>>> import numpy as np
>>> import numpy.linalg as la
>>> np.set_printoptions(precision=4, suppress=True, linewidth=160, sign=" ")
>>> F = np.load("sample6.npy")
>>> print(F)
[[ 0 -3  1  0 -1 -1  0 -2  3 -3]
 [ 0  0 -3 -2  3  2  0  1  0  2]
 [ 0  0  0  2 -3  0  0 -1  1 -3]
 [ 0  0  0  0  3  2  1  0 -3  2]
 [ 0  0  0  0  0  1  1  2 -2 -3]
 [ 0  0  0  0  0  0  1  3 -2  3]
 [ 0  0  0  0  0  0  0 -1 -1 -3]
 [ 0  0  0  0  0  0  0  0 -1  3]
 [ 0  0  0  0  0  0  0  0  0 -1]
 [ 0  0  0  0  0  0  0  0  0  0]]
>>> out = np.array([[-3, 2, -1],
...     [-2, -1, -3],
...     [-1, -2, 3],
...     [2, 1, -2],
...     [3, 3, 1],
...     [-1, -2, 2],
...     [-1, -1, 2],
...     [2, -2, -3],
...     [1, 0, -1],
...     [-2, 2, -1]])
>>> print(np.einsum("ik,kj->ij", F, out))
[[  8  -2  15]
 [  4  11  -3]
 [  0 -11  -2]
 [ -1   8  10]
 [  6 -13   3]
 [ -3  -1  -8]
 [  3  -4   7]
 [ -7   6  -2]
 [  2  -2   1]
 [  0   0   0]]
>>> print(out.T @ F.T)
[[  8   4   0  -1   6  -3   3  -7   2   0]
 [ -2  11 -11   8 -13  -1  -4   6  -2   0]
 [ 15  -3  -2  10   3  -8   7  -2   1   0]]
>>> print(np.einsum("ij->j", F))
[ 0 -3 -2  0  2  4  3  2 -5 -3]
>>> print(la.matrix_rank(np.vstack([F, out.T])))
10
>>> print(np.einsum("ij,ij->i", F, F))
[ 34  31  24  27  19  23  11  10   1   0]
>>> print([round(float(x), 4) for x in la.svd(F, compute_uv=False)[:3]])
[10.1917, 5.4276, 4.8523]
>>> print(la.cond(F) > 100)
True
>>> print(round(la.norm(F, 2) / la.norm(F), 4))
0.7596
